$ ipython --no-banner

In [1]: import numpy as np

In [2]: import numpy.linalg as la

In [3]: np.set_printoptions(precision=2, suppress=True, linewidth=140)

In [4]: rd = lambda a: np.round(a, 2) + 0

In [5]: J = np.loadtxt("a.csv", delimiter=",")

In [6]: J
Out[6]: 
array([[-5., -4., -5., -4.],
       [ 7.,  5.,  7.,  5.],
       [-5., -4., -5., -4.],
       [ 7.,  5.,  7.,  5.]])

In [7]: left, sig, vt = la.svd(J)

In [8]: V = vt[:(sig > 1e-8).sum()]

In [9]: rng = np.random.default_rng(48)

In [10]: x0 = J[3] + -1 * J[2] + rng.integers(2) * np.eye(4)[1]

In [11]: x0
Out[11]: array([12.,  9., 12.,  9.])

In [12]: print(rd(la.norm(x0 - V.T @ V @ x0)))
0.0

In [13]: rd(np.diag(V.T @ V))
Out[13]: array([0.5, 0.5, 0.5, 0.5])

In [14]: la.matrix_rank(np.vstack([J, x0]))
Out[14]: np.int64(2)

In [15]: x0 = np.array([0, 2, -2, 2])

In [16]: h1 = np.maximum(J @ x0, 0)

In [17]: np.maximum(J @ x0, 0) - np.maximum(-J @ x0, 0)
Out[17]: array([-6.,  6., -6.,  6.])

In [18]: h1
Out[18]: array([0., 6., 0., 6.])

In [19]: J * (h1 > 1e-9)[:, None]
Out[19]: 
array([[-0., -0., -0., -0.],
       [ 7.,  5.,  7.,  5.],
       [-0., -0., -0., -0.],
       [ 7.,  5.,  7.,  5.]])

In [20]: np.maximum(J @ (3 * x0), 0)
Out[20]: array([ 0., 18.,  0., 18.])

In [21]: m1 = np.load("test1.npy")

In [22]: m1
Out[22]: 
array([[ 2.,  2.,  0.,  0.,  0.,  0.,  0.,  0.,  0.,  0.,  0.],
       [ 2., -1.,  2.,  0.,  0.,  0.,  0.,  0.,  0.,  0.,  0.],
       [ 0.,  2.,  0.,  2.,  0.,  0.,  0.,  0.,  0.,  0.,  0.],
       [ 0.,  0.,  2., -2.,  2.,  0.,  0.,  0.,  0.,  0.,  0.],
       [ 0.,  0.,  0.,  2., -2.,  2.,  0.,  0.,  0.,  0.,  0.],
       [ 0.,  0.,  0.,  0.,  2., -2.,  2.,  0.,  0.,  0.,  0.],
       [ 0.,  0.,  0.,  0.,  0.,  2.,  2.,  2.,  0.,  0.,  0.],
       [ 0.,  0.,  0.,  0.,  0.,  0.,  2., -2.,  2.,  0.,  0.],
       [ 0.,  0.,  0.,  0.,  0.,  0.,  0.,  2.,  1.,  2.,  0.],
       [ 0.,  0.,  0.,  0.,  0.,  0.,  0.,  0.,  2., -1.,  2.],
       [ 0.,  0.,  0.,  0.,  0.,  0.,  0.,  0.,  0.,  2.,  2.]])

In [23]: idx = rng.permutation(11)

In [24]: idx
Out[24]: array([ 8,  2,  3,  4,  5,  9,  1,  6,  7, 10,  0])

In [25]: B = m1[idx][:, idx]

In [26]: np.diag(B)
Out[26]: array([ 1.,  0., -2., -2., -2., -1., -1.,  2., -2.,  2.,  2.])

In [27]: rd(la.det(B)), rd(la.det(m1[idx]))
Out[27]: (np.float64(-256.0), np.float64(-256.0))
